$ ipython --no-banner

In [1]: import numpy as np

In [2]: import numpy.linalg as la

In [3]: np.set_printoptions(suppress=True, linewidth=100)

In [4]: rd = lambda a: np.round(a, 2) + 0

In [5]: X = np.load("arr.npy")

In [6]: X
Out[6]: 
array([[-3,  0,  0,  0],
       [ 0, -2,  0,  0],
       [ 0,  0, -1,  0],
       [ 0,  0,  0, -1]])

In [7]: # equal to its transpose

In [8]: [int(la.matrix_rank(la.matrix_power(X, p))) for p in range(1, 5)]
Out[8]: [4, 4, 4, 4]

In [9]: la.matrix_power(X - np.diag(np.diag(X)), 4)
Out[9]: 
array([[0, 0, 0, 0],
       [0, 0, 0, 0],
       [0, 0, 0, 0],
       [0, 0, 0, 0]])

In [10]: X @ X.T
Out[10]: 
array([[9, 0, 0, 0],
       [0, 4, 0, 0],
       [0, 0, 1, 0],
       [0, 0, 0, 1]])

In [11]: X.T @ X
Out[11]: 
array([[9, 0, 0, 0],
       [0, 4, 0, 0],
       [0, 0, 1, 0],
       [0, 0, 0, 1]])

In [12]: rd(la.pinv(X))
Out[12]: 
array([[-0.33,  0.  ,  0.  ,  0.  ],
       [ 0.  , -0.5 ,  0.  ,  0.  ],
       [ 0.  ,  0.  , -1.  ,  0.  ],
       [ 0.  ,  0.  ,  0.  , -1.  ]])

In [13]: rd(la.norm(X, axis=0))
Out[13]: array([3., 2., 1., 1.])

In [14]: rd(la.eigvalsh(X).min())
Out[14]: np.float64(-3.0)

In [15]: np.all(la.eigvalsh(X) > 0)
Out[15]: np.False_

In [16]: [round(float(la.det(X[:i, :i])), 2) + 0 for i in range(1, 5)]
Out[16]: [-3.0, 6.0, -6.0, 6.0]

In [17]: rng = np.random.default_rng(635)

In [18]: m1 = (rng.random((7, 7)) < 0.3) + np.eye(7)

In [19]: m1 /= m1.sum(axis=1, keepdims=True)

In [20]: rd(m1)
Out[20]: 
array([[1.  , 0.  , 0.  , 0.  , 0.  , 0.  , 0.  ],
       [0.  , 0.5 , 0.  , 0.5 , 0.  , 0.  , 0.  ],
       [0.5 , 0.  , 0.5 , 0.  , 0.  , 0.  , 0.  ],
       [0.25, 0.  , 0.  , 0.25, 0.25, 0.  , 0.25],
       [0.  , 0.  , 0.2 , 0.  , 0.4 , 0.2 , 0.2 ],
       [0.  , 0.  , 0.  , 0.  , 0.25, 0.5 , 0.25],
       [0.33, 0.33, 0.  , 0.  , 0.  , 0.  , 0.33]])

In [21]: m1 @ np.ones(7)
Out[21]: array([1., 1., 1., 1., 1., 1., 1.])

In [22]: rd(np.sort(np.abs(la.eigvals(m1)))[::-1])
Out[22]: array([1.  , 0.83, 0.5 , 0.5 , 0.35, 0.35, 0.2 ])

In [23]: p = np.eye(7)[1]

In [24]: for _ in range(7):
    ...:     p = p @ m1
    ...:     print(p.round(2))
    ...: 
[0.  0.5 0.  0.5 0.  0.  0. ]
[0.12 0.25 0.   0.38 0.12 0.   0.12]
[0.26 0.17 0.02 0.22 0.14 0.02 0.16]
[0.38 0.14 0.04 0.14 0.12 0.04 0.14]
[0.48 0.12 0.04 0.1  0.09 0.04 0.12]
[0.57 0.1  0.04 0.08 0.07 0.04 0.09]
[0.64 0.08 0.04 0.07 0.06 0.04 0.08]

In [25]: idx = rng.permutation(7)

In [26]: idx
Out[26]: array([1, 0, 4, 2, 6, 5, 3])

In [27]: out = m1[idx][:, idx]

In [28]: rd(np.diag(out))
Out[28]: array([0.5 , 1.  , 0.4 , 0.5 , 0.33, 0.5 , 0.25])

In [29]: O, vecs = la.qr(m1[:, :3])[0], la.qr(m1[:, 3:])[0]

In [30]: sigma = la.svd(O.T @ vecs, compute_uv=False)

In [31]: rd(np.degrees(np.arccos(sigma.clip(0, 1))))
Out[31]: array([25.29, 72.95, 73.38])

In [32]: rd(sigma)
Out[32]: array([0.9 , 0.29, 0.29])

In [33]: idx = rng.permutation(4)

In [34]: idx
Out[34]: array([0, 1, 3, 2])

In [35]: out = X[idx][:, idx]

In [36]: rd(la.det(out)), rd(la.det(X[idx]))
Out[36]: (np.float64(6.0), np.float64(-6.0))

In [37]: np.diag(out)
Out[37]: array([-3, -2, -1, -1])

In [38]: vec = np.array([-2, 3, -1, 3, 0, 1, -1])

In [39]: target = m1 @ vec

In [40]: target
Out[40]: array([-2.  ,  3.  , -1.5 ,  0.  , -0.2 ,  0.25,  0.  ])

In [41]: la.solve(m1, target[:-1])
ValueError: solve1: Input operand 1 has a mismatch in its core dimension 0, with gufunc signature (m,m),(m)->(m) (size 6 is different from 7)


In [42]: rd(la.solve(m1.T, m1[5]))
Out[42]: array([0., 0., 0., 0., 0., 1., 0.])

In [43]: rd(la.solve(m1, 3 * target))
Out[43]: array([-6.,  9., -3.,  9.,  0.,  3., -3.])

In [44]: rd(la.solve(m1, target + m1[:, 4]))
Out[44]: array([-2.,  3., -1.,  3.,  1.,  1., -1.])

In [45]: rd(la.solve(m1, m1[:, 3]))
Out[45]: array([0., 0., 0., 1., 0., 0., 0.])

In [46]: O, _ = la.qr(np.array([[0.4, -0.1, -2.0, 0.6, 1.2, -1.2],
    ...:     [-0.7, 0.9, 1.0, 0.3, -1.1, 0.8],
    ...:     [-0.4, -1.2, 2.6, 0.3, -2.5, 0.0],
    ...:     [-0.6, -0.6, -0.6, -0.9, -0.8, 0.2],
    ...:     [0.3, -0.7, -0.8, 0.6, -1.1, 1.1],
    ...:     [-1.5, 0.9, -2.5, -2.1, 0.0, 1.0],
    ...:     [0.5, -2.5, 1.2, 0.9, -0.3, 0.7],
    ...:     [0.2, 0.6, 0.5, -0.5, 0.9, 0.1]]))

In [47]: E = O @ O.T

In [48]: rd(E)
Out[48]: 
array([[ 0.75, -0.09, -0.16, -0.01, -0.1 , -0.05, -0.02, -0.37],
       [-0.09,  0.85,  0.05, -0.27, -0.02,  0.11, -0.01, -0.17],
       [-0.16,  0.05,  0.78,  0.26, -0.08, -0.16, -0.02, -0.2 ],
       [-0.01, -0.27,  0.26,  0.38,  0.03,  0.29,  0.  , -0.1 ],
       [-0.1 , -0.02, -0.08,  0.03,  0.95, -0.04, -0.01, -0.15],
       [-0.05,  0.11, -0.16,  0.29, -0.04,  0.85, -0.01, -0.04],
       [-0.02, -0.01, -0.02,  0.  , -0.01, -0.01,  1.  , -0.03],
       [-0.37, -0.17, -0.2 , -0.1 , -0.15, -0.04, -0.03,  0.43]])

In [49]: # applying it twice changes nothing

In [50]: np.unique(E.round(6), axis=0).shape
Out[50]: (8, 8)

In [51]: rd(np.trace(la.pinv(E) @ E))
Out[51]: np.float64(6.0)

In [52]: rd(E @ la.pinv(E) @ E)
Out[52]: 
array([[ 0.75, -0.09, -0.16, -0.01, -0.1 , -0.05, -0.02, -0.37],
       [-0.09,  0.85,  0.05, -0.27, -0.02,  0.11, -0.01, -0.17],
       [-0.16,  0.05,  0.78,  0.26, -0.08, -0.16, -0.02, -0.2 ],
       [-0.01, -0.27,  0.26,  0.38,  0.03,  0.29,  0.  , -0.1 ],
       [-0.1 , -0.02, -0.08,  0.03,  0.95, -0.04, -0.01, -0.15],
       [-0.05,  0.11, -0.16,  0.29, -0.04,  0.85, -0.01, -0.04],
       [-0.02, -0.01, -0.02,  0.  , -0.01, -0.01,  1.  , -0.03],
       [-0.37, -0.17, -0.2 , -0.1 , -0.15, -0.04, -0.03,  0.43]])

In [53]: Uu, sigma, Vt = la.svd(E)

In [54]: rd(sigma)
Out[54]: array([1., 1., 1., 1., 1., 1., 0., 0.])

In [55]: out = Uu[:, :6] @ np.diag(sigma[:6]) @ Vt[:6]

In [56]: rd(la.norm(E - out, 2)), rd(sigma[6])
Out[56]: (np.float64(0.0), np.float64(0.0))

In [57]: la.matrix_rank(out)
Out[57]: np.int64(6)

In [58]: evals, vecs = la.eigvalsh(E)
ValueError: too many values to unpack (expected 2)


In [59]: evals, vecs = la.eigh(E)

In [60]: rd(evals)
Out[60]: array([0., 0., 1., 1., 1., 1., 1., 1.])

In [61]: (evals > 1e-8).sum(), (evals < -1e-8).sum()
Out[61]: (np.int64(6), np.int64(0))

In [62]: np.unique(evals.round(6) + 0, return_counts=True)[1]
Out[62]: array([2, 6])

In [63]: rd(la.eigvalsh(E @ E))
Out[63]: array([0., 0., 1., 1., 1., 1., 1., 1.])

In [64]: la.matrix_rank(E)
Out[64]: np.int64(6)

In [65]: rd(np.abs(E).max())
Out[65]: np.float64(1.0)

In [66]: rd(E.mean(axis=0))
Out[66]: array([-0.01,  0.06,  0.06,  0.07,  0.07,  0.12,  0.11, -0.08])

In [67]: rd(E.sum(axis=0))
Out[67]: array([-0.07,  0.45,  0.47,  0.59,  0.58,  0.94,  0.9 , -0.64])

In [68]: rd(E - E[0])
Out[68]: 
array([[ 0.  ,  0.  ,  0.  ,  0.  ,  0.  ,  0.  ,  0.  ,  0.  ],
       [-0.85,  0.95,  0.21, -0.25,  0.08,  0.16,  0.02,  0.2 ],
       [-0.91,  0.15,  0.94,  0.27,  0.02, -0.11,  0.01,  0.17],
       [-0.76, -0.17,  0.42,  0.39,  0.14,  0.35,  0.03,  0.27],
       [-0.85,  0.07,  0.08,  0.05,  1.06,  0.01,  0.01,  0.22],
       [-0.8 ,  0.2 ,  0.  ,  0.31,  0.06,  0.9 ,  0.02,  0.33],
       [-0.77,  0.09,  0.14,  0.02,  0.09,  0.05,  1.02,  0.34],
       [-1.12, -0.08, -0.04, -0.08, -0.05,  0.01, -0.01,  0.81]])

In [69]: np.unravel_index(np.abs(E).argmax(), E.shape)
Out[69]: (np.int64(6), np.int64(6))

In [70]: F = np.load("test18.npy")

In [71]: F
Out[71]: 
array([[ 1, -2,  4],
       [ 1, -1,  1],
       [ 1,  0,  0],
       [ 1,  1,  1],
       [ 1,  2,  4],
       [ 1,  3,  9]])

In [72]: out = F + rng.integers(-2, 3, (6, 1)) @ rng.integers(-2, 3, (1, 3))

In [73]: out
Out[73]: 
array([[ 1, -2,  4],
       [ 0,  1,  2],
       [ 3, -4, -2],
       [ 2, -1,  0],
       [ 0,  4,  5],
       [ 0,  5, 10]])

In [74]: rd(la.svd(out - F, compute_uv=False))
Out[74]: array([6.93, 0.  , 0.  ])

In [75]: out - F
Out[75]: 
array([[ 0,  0,  0],
       [-1,  2,  1],
       [ 2, -4, -2],
       [ 1, -2, -1],
       [-1,  2,  1],
       [-1,  2,  1]])

In [76]: O, vecs = la.qr(out[:, :1])[0], la.qr(out[:, 1:])[0]

In [77]: sigma = la.svd(O.T @ vecs, compute_uv=False)

In [78]: rd(sigma)
Out[78]: array([0.76])

In [79]: rd(la.norm(O @ O.T - vecs @ vecs.T, 2))
Out[79]: np.float64(1.0)

In [80]: def softmax(z):
    ...:     e = np.exp(z - z.max(axis=-1, keepdims=True))
    ...:     return e / e.sum(axis=-1, keepdims=True)
    ...: 

In [81]: softmax(F).sum(axis=1)
Out[81]: array([1., 1., 1., 1., 1., 1.])

In [82]: rd(softmax(F[3]))
Out[82]: array([0.33, 0.33, 0.33])

In [83]: rd(softmax(10 * F[3]))
Out[83]: array([0.33, 0.33, 0.33])

In [84]: rd(softmax(F[3] + 5))
Out[84]: array([0.33, 0.33, 0.33])

In [85]: S = F @ F.T / np.sqrt(3)

In [86]: rd(softmax(S)[3] @ F)
Out[86]: array([1.  , 2.94, 8.79])

In [87]: rd(softmax(S))
Out[87]: 
array([[0.  , 0.  , 0.  , 0.  , 0.  , 1.  ],
       [0.44, 0.04, 0.01, 0.01, 0.04, 0.44],
       [0.17, 0.17, 0.17, 0.17, 0.17, 0.17],
       [0.  , 0.  , 0.  , 0.  , 0.03, 0.96],
       [0.  , 0.  , 0.  , 0.  , 0.  , 1.  ],
       [0.  , 0.  , 0.  , 0.  , 0.  , 1.  ]])

In [88]: vec = np.array([-2, 1, 1])

In [89]: a = np.maximum(F @ vec, 0)

In [90]: F * (a > 1e-9)[:, None]
Out[90]: 
array([[0, 0, 0],
       [0, 0, 0],
       [0, 0, 0],
       [0, 0, 0],
       [1, 2, 4],
       [1, 3, 9]])

In [91]: rd(np.tanh(F @ vec))
Out[91]: array([ 0.  , -0.96, -0.96,  0.  ,  1.  ,  1.  ])

In [92]: a
Out[92]: array([ 0,  0,  0,  0,  4, 10])

In [93]: np.flatnonzero(a > 1e-9)
Out[93]: array([4, 5])

In [94]: proj = F @ la.solve(F.T @ F, F.T)

In [95]: np.allclose(proj @ proj, proj)
Out[95]: True

In [96]: rd(proj)
Out[96]: 
array([[ 0.82,  0.32,  0.  , -0.14, -0.11,  0.11],
       [ 0.32,  0.31,  0.26,  0.17,  0.05, -0.11],
       [ 0.  ,  0.26,  0.37,  0.34,  0.17, -0.14],
       [-0.14,  0.17,  0.34,  0.37,  0.26,  0.  ],
       [-0.11,  0.05,  0.17,  0.26,  0.31,  0.32],
       [ 0.11, -0.11, -0.14,  0.  ,  0.32,  0.82]])

In [97]: np.trace(proj)
Out[97]: np.float64(3.0)

In [98]: mat = np.load("w.npy")

In [99]: mat
Out[99]: 
array([[ 0,  8,  0,  2,  0,  0],
       [ 5,  0,  0,  0, 15,  0],
       [ 3,  0,  0,  0, 12,  0],
       [ 0,  8,  5, 11,  0,  4],
       [ 5,  0,  1,  0,  0,  7],
       [ 0,  4, 15,  7,  0,  2],
       [ 6,  0,  0,  0,  3,  0],
       [ 0,  0,  7,  0, 12,  0],
       [ 0,  0,  0,  0,  0,  4],
       [ 0,  6,  0,  0,  9,  0],
       [ 6,  2,  0,  0, 15,  0],
       [ 7,  4,  0,  0,  0,  0],
       [ 1,  0,  0,  0,  0,  0]])

In [100]: W = np.array([[2, 0, 0, 2],
     ...:     [2, 2, 0, 3],
     ...:     [3, 0, 0, 2],
     ...:     [1, 3, 3, 2],
     ...:     [0, 0, 1, 3],
     ...:     [0, 2, 0, 0]])

In [101]: b = np.array([5, 9, 0, 3])

In [102]: H = np.maximum(mat @ W + b, 0)

In [103]: (H > 0).astype(int)
Out[103]: 
array([[1, 1, 1, 1],
       [1, 1, 1, 1],
       [1, 1, 1, 1],
       [1, 1, 1, 1],
       [1, 1, 0, 1],
       [1, 1, 1, 1],
       [1, 1, 1, 1],
       [1, 1, 1, 1],
       [1, 1, 0, 1],
       [1, 1, 1, 1],
       [1, 1, 1, 1],
       [1, 1, 0, 1],
       [1, 1, 0, 1]])

In [104]: basis = np.array([[-2, 0, 0], [-1, 1, 0], [1, -2, 1], [0, 2, -2]])

In [105]: (H @ basis).round(6).argmax(axis=1)
Out[105]: array([1, 1, 1, 1, 1, 1, 1, 1, 1, 1, 1, 1, 1])

In [106]: W @ basis
Out[106]: 
array([[-4,  4, -4],
       [-6,  8, -6],
       [-6,  4, -4],
       [-2,  1, -1],
       [ 1,  4, -5],
       [-2,  2,  0]])

In [107]: idx = mat[:, 1] > np.median(mat[:, 1])

In [108]: r0 = mat[idx].mean(axis=0) - mat[~idx].mean(axis=0)

In [109]: ((mat - mat.mean(axis=0)) @ r0 > 0).astype(int)
Out[109]: array([1, 0, 0, 1, 0, 1, 0, 0, 0, 1, 0, 1, 0])

In [110]: rd((((mat - mat.mean(axis=0)) @ r0 > 0) == idx).mean())
Out[110]: np.float64(0.92)
